$ ipython --no-banner

In [1]: import numpy as np

In [2]: np.set_printoptions(precision=2, suppress=True, linewidth=140)

In [3]: m1 = np.load("arr.npy")

In [4]: m1
Out[4]: 
array([[2, 3, 1, 3, 3, 1],
       [0, 3, 3, 2, 3, 1],
       [2, 0, 0, 1, 1, 0],
       [0, 3, 1, 2, 1, 1],
       [2, 6, 3, 3, 0, 2],
       [1, 3, 3, 3, 3, 1],
       [2, 6, 1, 3, 3, 2],
       [1, 9, 0, 1, 2, 3],
       [2, 6, 2, 1, 1, 2],
       [2, 9, 2, 2, 3, 3],
       [2, 0, 1, 2, 0, 0],
       [0, 0, 3, 1, 0, 0]])

In [5]: gram = np.cov(m1, rowvar=False)

In [6]: np.round(np.linalg.eigvalsh(gram)[::-1], 2) + 0
Out[6]: array([11.91,  1.65,  1.4 ,  0.82,  0.28,  0.  ])

In [7]: np.argsort(-m1.std(axis=0).round(6), kind="stable")
Out[7]: array([1, 4, 2, 5, 0, 3])

In [8]: gram.shape
Out[8]: (6, 6)

In [9]: m1.std(axis=0)
Out[9]: array([0.85, 3.08, 1.11, 0.82, 1.25, 1.03])

In [10]: np.median(m1, axis=0)
Out[10]: array([2. , 3. , 1.5, 2. , 1.5, 1. ])

In [11]: out = np.array([[3, 1, 1, 1, 1, 2, 3, 3, 3, 1, 3],
    ...:     [3, 0, 1, 2, 2, 0, 2, 2, 0, 0, 3],
    ...:     [1, 2, 2, 1, 1, 1, 1, 3, 0, 0, 3],
    ...:     [0, 3, 1, 0, 2, 0, 3, 0, 3, 1, 1],
    ...:     [0, 3, 3, 3, 2, 3, 2, 1, 1, 2, 1],
    ...:     [2, 3, 2, 2, 2, 1, 2, 0, 3, 3, 0],
    ...:     [2, 1, 0, 3, 3, 0, 0, 3, 0, 2, 3],
    ...:     [1, 3, 0, 2, 3, 1, 1, 1, 2, 1, 1],
    ...:     [3, 2, 2, 0, 2, 2, 3, 2, 2, 2, 1],
    ...:     [3, 1, 1, 3, 3, 1, 3, 3, 0, 2, 0],
    ...:     [1, 3, 3, 2, 3, 3, 3, 0, 2, 2, 1]])

In [12]: feats = out + out.T

In [13]: feats
Out[13]: 
array([[6, 4, 2, 1, 1, 4, 5, 4, 6, 4, 4],
       [4, 0, 3, 5, 5, 3, 3, 5, 2, 1, 6],
       [2, 3, 4, 2, 4, 3, 1, 3, 2, 1, 6],
       [1, 5, 2, 0, 5, 2, 6, 2, 3, 4, 3],
       [1, 5, 4, 5, 4, 5, 5, 4, 3, 5, 4],
       [4, 3, 3, 2, 5, 2, 2, 1, 5, 4, 3],
       [5, 3, 1, 6, 5, 2, 0, 4, 3, 5, 6],
       [4, 5, 3, 2, 4, 1, 4, 2, 4, 4, 1],
       [6, 2, 2, 3, 3, 5, 3, 4, 4, 2, 3],
       [4, 1, 1, 4, 5, 4, 5, 4, 2, 4, 2],
       [4, 6, 6, 3, 4, 3, 6, 1, 3, 2, 2]])

In [14]: # equal to its transpose

In [15]: np.round(np.linalg.eigvalsh(feats).min(), 2)
Out[15]: np.float64(-10.01)

In [16]: gram = feats.T @ feats

In [17]: (feats @ feats.T).shape
Out[17]: (11, 11)

In [18]: np.trace(gram), (feats ** 2).sum()
Out[18]: (np.int64(1672), np.int64(1672))

In [19]: np.linalg.matrix_rank(gram)
Out[19]: np.int64(11)

In [20]: w, evecs = np.linalg.eigh(feats)

In [21]: x = np.array([2, 3, -2, -1, -1, -1, -2, -4, 3, -3, 4])

In [22]: (np.sign(evecs[:, -1].round(6)) == np.sign(evecs[0, -1].round(6))).astype(int)
Out[22]: array([1, 1, 1, 1, 1, 1, 1, 1, 1, 1, 1])

In [23]: round(float(x @ feats @ x / (x @ x)), 2), np.round(w[0], 2), round(w[-1], 2)
Out[23]: (0.84, np.float64(-10.01), np.float64(37.48))

In [24]: np.linalg.eigvalsh(feats[1:, 1:])
Out[24]: array([-9.76, -5.97, -4.03, -3.01, -0.82,  0.95,  1.71,  3.4 ,  5.83, 33.7 ])

In [25]: x = np.array([-2, -3, -1, -1, -1, -2, 2, 0, 1, -3, 1])

In [26]: h = np.maximum(feats @ x, 0)

In [27]: np.maximum(feats @ x, 0) - np.maximum(-feats @ x, 0)
Out[27]: array([-28, -16, -22, -22, -38, -31, -41, -33, -29, -27, -34])

In [28]: h
Out[28]: array([0, 0, 0, 0, 0, 0, 0, 0, 0, 0, 0])

In [29]: np.maximum(feats @ (3 * x), 0)
Out[29]: array([0, 0, 0, 0, 0, 0, 0, 0, 0, 0, 0])

In [30]: out = feats / np.sqrt((feats ** 2).mean(axis=1, keepdims=True))

In [31]: out[5]
Out[31]: array([1.2, 0.9, 0.9, 0.6, 1.5, 0.6, 0.6, 0.3, 1.5, 1.2, 0.9])

In [32]: np.linalg.norm(out, axis=1)
Out[32]: array([3.32, 3.32, 3.32, 3.32, 3.32, 3.32, 3.32, 3.32, 3.32, 3.32, 3.32])

In [33]: np.linalg.matrix_rank(feats - feats.mean(axis=1, keepdims=True))
Out[33]: np.int64(10)

In [34]: out = np.array([[-2, 1, 0, 3, -3, 2, -3, 0, -3, 1],
    ...:     [-3, 0, 1, 1, -1, 0, 3, -1, 3, -1],
    ...:     [-1, -3, 2, 1, 0, -2, 2, -1, 0, 1],
    ...:     [2, -2, -1, 3, -2, 0, -2, -1, 2, 1]])

In [35]: mat = out.T @ out

In [36]: mat
Out[36]: 
array([[ 18,  -3,  -7,  -4,   5,  -2,  -9,   2,   1,   2],
       [ -3,  14,  -4,  -6,   1,   8,  -5,   5,  -7,  -4],
       [ -7,  -4,   6,   0,   1,  -4,   9,  -2,   1,   0],
       [ -4,  -6,   0,  20, -16,   4, -10,  -5,   0,   6],
       [  5,   1,   1, -16,  14,  -6,  10,   3,   2,  -4],
       [ -2,   8,  -4,   4,  -6,   8, -10,   2,  -6,   0],
       [ -9,  -5,   9, -10,  10, -10,  26,  -3,  14,  -6],
       [  2,   5,  -2,  -5,   3,   2,  -3,   3,  -5,  -1],
       [  1,  -7,   1,   0,   2,  -6,  14,  -5,  22,  -4],
       [  2,  -4,   0,   6,  -4,   0,  -6,  -1,  -4,   4]])

In [37]: # equal to its transpose

In [38]: w, evecs = np.linalg.eigh(mat)

In [39]: np.round(evecs.T @ evecs, 2) + 0
Out[39]: 
array([[1., 0., 0., 0., 0., 0., 0., 0., 0., 0.],
       [0., 1., 0., 0., 0., 0., 0., 0., 0., 0.],
       [0., 0., 1., 0., 0., 0., 0., 0., 0., 0.],
       [0., 0., 0., 1., 0., 0., 0., 0., 0., 0.],
       [0., 0., 0., 0., 1., 0., 0., 0., 0., 0.],
       [0., 0., 0., 0., 0., 1., 0., 0., 0., 0.],
       [0., 0., 0., 0., 0., 0., 1., 0., 0., 0.],
       [0., 0., 0., 0., 0., 0., 0., 1., 0., 0.],
       [0., 0., 0., 0., 0., 0., 0., 0., 1., 0.],
       [0., 0., 0., 0., 0., 0., 0., 0., 0., 1.]])

In [40]: np.round(np.linalg.svd(mat, compute_uv=False), 2) + 0
Out[40]: array([56.29, 37.72, 26.3 , 14.69,  0.  ,  0.  ,  0.  ,  0.  ,  0.  ,  0.  ])

In [41]: w.round(2) + 0
Out[41]: array([ 0.  ,  0.  ,  0.  ,  0.  ,  0.  ,  0.  , 14.69, 26.3 , 37.72, 56.29])

In [42]: np.unique(w.round(6) + 0, return_counts=True)[1]
Out[42]: array([6, 1, 1, 1, 1])

In [43]: np.round(evecs.T @ mat @ evecs, 2) + 0
Out[43]: 
array([[ 0.  ,  0.  ,  0.  ,  0.  ,  0.  ,  0.  ,  0.  ,  0.  ,  0.  ,  0.  ],
       [ 0.  ,  0.  ,  0.  ,  0.  ,  0.  ,  0.  ,  0.  ,  0.  ,  0.  ,  0.  ],
       [ 0.  ,  0.  ,  0.  ,  0.  ,  0.  ,  0.  ,  0.  ,  0.  ,  0.  ,  0.  ],
       [ 0.  ,  0.  ,  0.  ,  0.  ,  0.  ,  0.  ,  0.  ,  0.  ,  0.  ,  0.  ],
       [ 0.  ,  0.  ,  0.  ,  0.  ,  0.  ,  0.  ,  0.  ,  0.  ,  0.  ,  0.  ],
       [ 0.  ,  0.  ,  0.  ,  0.  ,  0.  ,  0.  ,  0.  ,  0.  ,  0.  ,  0.  ],
       [ 0.  ,  0.  ,  0.  ,  0.  ,  0.  ,  0.  , 14.69,  0.  ,  0.  ,  0.  ],
       [ 0.  ,  0.  ,  0.  ,  0.  ,  0.  ,  0.  ,  0.  , 26.3 ,  0.  ,  0.  ],
       [ 0.  ,  0.  ,  0.  ,  0.  ,  0.  ,  0.  ,  0.  ,  0.  , 37.72,  0.  ],
       [ 0.  ,  0.  ,  0.  ,  0.  ,  0.  ,  0.  ,  0.  ,  0.  ,  0.  , 56.29]])

In [44]: np.round(evecs @ np.diag(w) @ evecs.T, 2) + 0
Out[44]: 
array([[ 18.,  -3.,  -7.,  -4.,   5.,  -2.,  -9.,   2.,   1.,   2.],
       [ -3.,  14.,  -4.,  -6.,   1.,   8.,  -5.,   5.,  -7.,  -4.],
       [ -7.,  -4.,   6.,   0.,   1.,  -4.,   9.,  -2.,   1.,   0.],
       [ -4.,  -6.,   0.,  20., -16.,   4., -10.,  -5.,   0.,   6.],
       [  5.,   1.,   1., -16.,  14.,  -6.,  10.,   3.,   2.,  -4.],
       [ -2.,   8.,  -4.,   4.,  -6.,   8., -10.,   2.,  -6.,   0.],
       [ -9.,  -5.,   9., -10.,  10., -10.,  26.,  -3.,  14.,  -6.],
       [  2.,   5.,  -2.,  -5.,   3.,   2.,  -3.,   3.,  -5.,  -1.],
       [  1.,  -7.,   1.,   0.,   2.,  -6.,  14.,  -5.,  22.,  -4.],
       [  2.,  -4.,   0.,   6.,  -4.,   0.,  -6.,  -1.,  -4.,   4.]])

In [45]: np.abs(evecs[:, -1]).round(6).argmax()
Out[45]: np.int64(6)

In [46]: np.round(np.linalg.eigvalsh(mat @ mat), 2) + 0
Out[46]: array([   0.  ,    0.  ,    0.  ,    0.  ,    0.  ,    0.  ,  215.81,  691.49, 1422.86, 3168.84])
